% python3 -q
>>> import numpy as np
>>> np.set_printoptions(precision=2, suppress=True, linewidth=160)
>>> rnd = lambda a: np.round(a, 2) + 0
>>> m1 = np.load("block8.npy")
>>> print(m1)
[[2.02 0.   0.  ]
 [0.   1.02 0.  ]
 [2.   0.   0.02]]
>>> A2 = np.array([[5, -3], [2, -5]])
>>> Z = np.kron(A2, m1)
>>> print(np.linalg.matrix_rank(Z))
6
>>> print(rnd(np.linalg.norm(Z, 2)), rnd(np.linalg.norm(A2, 2) * np.linalg.norm(m1, 2)))
21.39 21.39
>>> O, V = np.linalg.qr(m1[:, :1])[0], np.linalg.qr(m1[:, 1:])[0]
>>> sig = np.linalg.svd(O.T @ V, compute_uv=False)
>>> print((sig > 0.9).sum())
0
>>> print(rnd(np.degrees(np.arccos(sig.clip(0, 1)))))
[45.29]
>>> print(rnd(np.linalg.norm(O @ O.T - V @ V.T, 2)))
1.0
>>> F = np.load("case19.npy")
>>> print(F)
[[-4 -2  0]
 [-2 -5  3]
 [ 0 -2  5]]
>>> rng = np.random.default_rng(78)
>>> z = rng.permutation(3)
>>> print(z)
[0 2 1]
>>> A2 = F[z][:, z]
>>> print(rnd(np.sort(np.abs(np.linalg.eigvals(A2)))))
[2.07 4.32 6.25]
>>> print(np.trace(A2))
-4
>>> print(rnd(np.linalg.det(A2)), rnd(np.linalg.det(F[z])))
56.0 -56.0
>>> print(np.diag(A2))
[-4  5 -5]
>>> print(A2)
[[-4  0 -2]
 [ 0  5 -2]
 [-2  3 -5]]
>>> print(np.allclose(A2, F))
False
>>> ev, V = np.linalg.eig(F)
>>> print(rnd(np.sort(np.linalg.eigvals(np.linalg.inv(F)))))
[-0.48 -0.16  0.23]
>>> print(rnd(ev))
[-6.25 -2.07  4.32]
>>> print(rnd(np.sort(np.linalg.eigvals(F @ F))))
[ 4.3  18.67 39.02]
>>> P = np.triu(np.array([[2, 5, 4], [1, 1, 5], [0, 0, 5]]), 1) + np.eye(3)
>>> A2 = P @ F @ np.linalg.inv(P)
>>> print(np.linalg.matrix_rank(A2))
3
>>> print(np.trace(A2), np.trace(F))
-4.0 -4
>>> print(rnd(np.poly(A2)))
[  1.   4. -23. -56.]
>>> print(rnd(np.linalg.det(A2)))
56.0
>>> A2 = np.linalg.inv(F)
>>> print(rnd(np.linalg.cond(F)))
5.13
>>> print(rnd(np.linalg.inv(A2)))
[[-4. -2.  0.]
 [-2. -5.  3.]
 [ 0. -2.  5.]]
>>> print(np.allclose(A2, F.T))
False
>>> print(rnd(np.linalg.slogdet(F)[0]))
1.0
>>> print(rnd(F @ A2))
[[1. 0. 0.]
 [0. 1. 0.]
 [0. 0. 1.]]
>>> f = np.array([1, -1, 0])
>>> A2 = F + np.outer(f, np.eye(3)[2])
>>> print(A2)
[[-4. -2.  1.]
 [-2. -5.  2.]
 [ 0. -2.  5.]]
